% python3 -q
>>> import numpy as np
>>> import numpy.linalg as la
>>> np.set_printoptions(suppress=True, linewidth=200)
>>> def rnd(a):
...     return np.round(a, 2) + 0
... 
>>> W0 = np.array([[1, 1, -1, -1, 1, 1, -1, -1],
...     [1, 1, -1, -1, -1, -1, 1, 1],
...     [1, 1, 1, 1, 1, 1, 1, 1],
...     [1, 1, 1, 1, -1, -1, -1, -1],
...     [1, -1, 1, -1, 1, -1, 1, -1],
...     [1, -1, -1, 1, 1, -1, -1, 1]])
>>> x = np.array([0, 0, 0, 2, 2, 2, 2, 1])
>>> a = np.maximum(W0 @ x, 0)
>>> np.maximum(W0 @ x, 0) - np.maximum(-W0 @ x, 0)
array([-1, -3,  9, -5, -1,  1])
>>> np.maximum(W0 @ (3 * x), 0)
array([ 0,  0, 27,  0,  0,  3])
>>> np.flatnonzero(a > 1e-9)
array([2, 5])
>>> rnd(np.tanh(W0 @ x))
array([-0.76, -1.  ,  1.  , -1.  , -0.76,  0.76])
>>> Y = np.array([[2, 0], [-1, 1], [-1, -1]])
>>> E = np.tile(Y, (2, 3))
>>> E
array([[ 2,  0,  2,  0,  2,  0],
       [-1,  1, -1,  1, -1,  1],
       [-1, -1, -1, -1, -1, -1],
       [ 2,  0,  2,  0,  2,  0],
       [-1,  1, -1,  1, -1,  1],
       [-1, -1, -1, -1, -1, -1]])
>>> rnd(la.norm(E, 2) / la.norm(E))
np.float64(0.87)
>>> la.matrix_rank(E, rtol=0.1)
np.int64(2)
>>> np.argsort(-la.norm(E, axis=0).round(6), kind="stable")[:3]
array([0, 2, 4])
>>> f = np.array([-3, -3, 5])
>>> np.polyval(f, E[3])
array([-13,   5, -13,   5, -13,   5])
>>> (E + E.T) / 2
array([[ 2. , -0.5,  0.5,  1. ,  0.5, -0.5],
       [-0.5,  1. , -1. ,  0.5,  0. ,  0. ],
       [ 0.5, -1. , -1. ,  0.5, -1. , -1. ],
       [ 1. ,  0.5,  0.5,  0. ,  1.5, -0.5],
       [ 0.5,  0. , -1. ,  1.5, -1. ,  0. ],
       [-0.5,  0. , -1. , -0.5,  0. , -1. ]])
>>> print(np.allclose(E, E.T))
False
>>> assert E == E.T
Traceback (most recent call last):
  File "<python-input-21>", line 1, in <module>
    assert E == E.T
           ^^^^^^^^
ValueError: The truth value of an array with more than one element is ambiguous. Use a.any() or a.all()
>>> la.determinant(E)
Traceback (most recent call last):
  File "<python-input-22>", line 1, in <module>
    la.determinant(E)
    ^^^^^^^^^^^^^^
AttributeError: module 'numpy.linalg' has no attribute 'determinant'
>>> E.inv()
Traceback (most recent call last):
  File "<python-input-23>", line 1, in <module>
    E.inv()
    ^^^^^
AttributeError: 'numpy.ndarray' object has no attribute 'inv'
>>> (E - E.T) / 2
array([[ 0. ,  0.5,  1.5, -1. ,  1.5,  0.5],
       [-0.5,  0. ,  0. ,  0.5, -1. ,  1. ],
       [-1.5,  0. ,  0. , -1.5,  0. ,  0. ],
       [ 1. , -0.5,  1.5,  0. ,  0.5,  0.5],
       [-1.5,  1. ,  0. , -0.5,  0. ,  1. ],
       [-0.5, -1. ,  0. , -0.5, -1. ,  0. ]])
>>> rnd(np.abs(la.eigvals(E)).max())
np.float64(0.0)
